>>> import numpy as np
>>> np.set_printoptions(suppress=True, linewidth=120)
>>> def rd(a):
...     return np.round(a, 2) + 0
... 
>>> K = np.load("m.npy")
>>> print(K)
[[2 5 0]
 [4 2 2]
 [2 5 0]
 [4 0 4]]
>>> B = np.c_[K[:, :1] @ np.array([[0]]), np.array([-1, 0, -2, -1])]
>>> print(B)
[[ 0 -1]
 [ 0  0]
 [ 0 -2]
 [ 0 -1]]
>>> print(np.linalg.matrix_rank(B))
1
>>> print(np.linalg.matrix_rank(np.c_[K, B]))
4
>>> data = np.array([[-18, 6, -5, -3, -4, 7, 3, -8],
...     [-15, 5, -9, -9, 3, -9, -5, 9],
...     [-15, 5, -7, -9, 1, -3, -7, 5],
...     [0, 0, -2, -7, 5, 6, 0, 3]])
>>> x0 = np.array([-8, 5, -1])
>>> target = K @ x0
>>> print(rd(np.linalg.lstsq(K, target)[0]))
[-8.  5. -1.]
>>> print(target)
[  9 -24   9 -36]
>>> rng = np.random.default_rng(129846)
>>> target = target + 0.1 * rng.normal(size=4)
>>> print(rd(target))
[  9.13 -24.04   8.9  -36.22]
>>> coef, *_ = np.linalg.lstsq(K, target)
>>> print(rd(coef))
[-7.95  4.98 -1.11]
>>> print(rd(K.T @ (target - K @ coef)))
[0. 0. 0.]
>>> print(rd(np.linalg.norm(target - K @ coef)))
0.16
>>> print([round(float(np.linalg.norm(np.linalg.solve(K.T @ K + lam * np.eye(3), K.T @ target))), 2) for lam in (0, 1, 10, 100)])
[9.44, 7.57, 5.86, 1.99]
>>> print(coef.round())
[-8.  5. -1.]
>>> r0 = np.array([1, 0, 0])
>>> print(np.correlate(data[2], data[0], "full"))
[ 120  -85  -34  146  -59   52   -4  276 -112  139  184  -16  -13  156  -90]
>>> print(np.array([np.convolve(row, r0, "same") for row in data]))
[[ 6 -5 -3 -4  7  3 -8  0]
 [ 5 -9 -9  3 -9 -5  9  0]
 [ 5 -7 -9  1 -3 -7  5  0]
 [ 0 -2 -7  5  6  0  3  0]]
>>> print(np.cross(data[2, :3], data[0, :3]))
[17 51  0]
>>> print(data.reshape(-1, 2))
[[-18   6]
 [ -5  -3]
 [ -4   7]
 [  3  -8]
 [-15   5]
 [ -9  -9]
 [  3  -9]
 [ -5   9]
 [-15   5]
 [ -7  -9]
 [  1  -3]
 [ -7   5]
 [  0   0]
 [ -2  -7]
 [  5   6]
 [  0   3]]
>>> T = data.reshape(4, 2, -1)
>>> print(T.transpose(1, 0, 2))
[[[-18   6  -5  -3]
  [-15   5  -9  -9]
  [-15   5  -7  -9]
  [  0   0  -2  -7]]

 [[ -4   7   3  -8]
  [  3  -9  -5   9]
  [  1  -3  -7   5]
  [  5   6   0   3]]]
>>> print(np.einsum("ihd,ihd->ih", T, T))
[[394 138]
 [412 196]
 [380  84]
 [ 53  70]]
>>> M = np.load("w.npy")
>>> print(rd(M))
[[ 0.81  0.59  0.    0.    0.    0.    0.  ]
 [-0.59  0.81  0.    0.    0.    0.    0.  ]
 [ 0.    0.    1.    0.    0.    0.    0.  ]
 [ 0.    0.    0.    1.    0.    0.    0.  ]
 [ 0.    0.    0.    0.    1.    0.    0.  ]
 [ 0.    0.    0.    0.    0.    1.    0.  ]
 [ 0.    0.    0.    0.    0.    0.    1.  ]]
>>> print(rd(np.sort(np.linalg.eigvals(M).real)))
[0.81 0.81 1.   1.   1.   1.   1.  ]
>>> print(rd(np.linalg.det(M)))
1.0
>>> print((M != 0).astype(int))
[[1 1 0 0 0 0 0]
 [1 1 0 0 0 0 0]
 [0 0 1 0 0 0 0]
 [0 0 0 1 0 0 0]
 [0 0 0 0 1 0 0]
 [0 0 0 0 0 1 0]
 [0 0 0 0 0 0 1]]
>>> x0 = np.array([2, -3, 0, -1, 3, 0, -1])
>>> target = M @ x0
>>> coef, lr = np.zeros(7), 1 / np.linalg.norm(M, 2) ** 2
>>> for i in range(300):
...     coef -= lr * M.T @ (M @ coef - target)
...     if i % 50 == 0: print(i, round(np.linalg.norm(M @ coef - target), 2))
... 
0 0.0
50 0.0
100 0.0
150 0.0
200 0.0
250 0.0
>>> print(coef)
[ 2. -3.  0. -1.  3.  0. -1.]
>>> print(rd(np.linalg.cond(M)))
1.0
>>> x0 = np.array([4, -4, 2, -4, 0, -3, 4])
>>> target = M @ x0
>>> print(rd(target))
[ 0.88 -5.59  2.   -4.    0.   -3.    4.  ]
>>> print(rd(np.linalg.solve(M, target + M[:, 4])))
[ 4. -4.  2. -4.  1. -3.  4.]
>>> print(rd(np.linalg.solve(M.T, M[4])))
[0. 0. 0. 0. 1. 0. 0.]
>>> print(rd(np.linalg.det(M)))
1.0
>>> print(rd(np.sort(np.abs(np.linalg.eigvals(M)))))
[1. 1. 1. 1. 1. 1. 1.]
>>> print(rd((M - M.T) / 2))
[[ 0.    0.59  0.    0.    0.    0.    0.  ]
 [-0.59  0.    0.    0.    0.    0.    0.  ]
 [ 0.    0.    0.    0.    0.    0.    0.  ]
 [ 0.    0.    0.    0.    0.    0.    0.  ]
 [ 0.    0.    0.    0.    0.    0.    0.  ]
 [ 0.    0.    0.    0.    0.    0.    0.  ]
 [ 0.    0.    0.    0.    0.    0.    0.  ]]
>>> print(rd((M + M.T) / 2))
[[0.81 0.   0.   0.   0.   0.   0.  ]
 [0.   0.81 0.   0.   0.   0.   0.  ]
 [0.   0.   1.   0.   0.   0.   0.  ]
 [0.   0.   0.   1.   0.   0.   0.  ]
 [0.   0.   0.   0.   1.   0.   0.  ]
 [0.   0.   0.   0.   0.   1.   0.  ]
 [0.   0.   0.   0.   0.   0.   1.  ]]
>>> idx = rng.integers(0, 3, 7)
>>> F = np.triu((idx[:, None] == idx) & (rng.random((7, 7)) < 0.8), 1).astype(int)
>>> F += F.T
>>> print(F)
[[0 1 0 1 0 0 1]
 [1 0 0 1 0 0 0]
 [0 0 0 0 0 1 0]
 [1 1 0 0 0 0 1]
 [0 0 0 0 0 1 0]
 [0 0 1 0 1 0 0]
 [1 0 0 1 0 0 0]]
>>> T = np.stack([K, -2 * K, K[::-1]])
>>> print(T.shape)
(3, 4, 3)
>>> print(np.einsum("bij,cij->bc", T, T))
[[ 114 -228   52]
 [-228  456 -104]
 [  52 -104  114]]
>>> print((T @ K.T).shape)
(3, 4, 4)
>>> print(np.linalg.matrix_rank(T))
[3 3 3]
>>> print(T.sum(axis=0))
[[ 2 -5  4]
 [-2  3 -2]
 [ 2 -3  2]
 [-2  5 -4]]
>>> print(np.linalg.matrix_rank(T.reshape(3, -1)))
2
>>> print(rd(np.linalg.norm(T, axis=(1, 2))))
[10.68 21.35 10.68]
>>> rk = np.linalg.matrix_rank(F)
>>> print(rk)
5
>>> ns = np.linalg.svd(F)[2][rk:].T
>>> print([int(np.linalg.matrix_rank(F[:, :j + 1])) for j in range(7)])
[1, 2, 3, 4, 4, 5, 5]
>>> print(rd(F @ ns))
[[0. 0.]
 [0. 0.]
 [0. 0.]
 [0. 0.]
 [0. 0.]
 [0. 0.]
 [0. 0.]]
>>> print(F.sum(axis=0))
[3 2 1 3 1 2 2]
>>> L = np.diag(F.sum(axis=1)) - F
>>> print(L @ np.ones(7))
[0. 0. 0. 0. 0. 0. 0.]
>>> print(L)
[[ 3 -1  0 -1  0  0 -1]
 [-1  2  0 -1  0  0  0]
 [ 0  0  1  0  0 -1  0]
 [-1 -1  0  3  0  0 -1]
 [ 0  0  0  0  1 -1  0]
 [ 0  0 -1  0 -1  2  0]
 [-1  0  0 -1  0  0  2]]
>>> print(round(np.linalg.det(L[1:, 1:])))
0
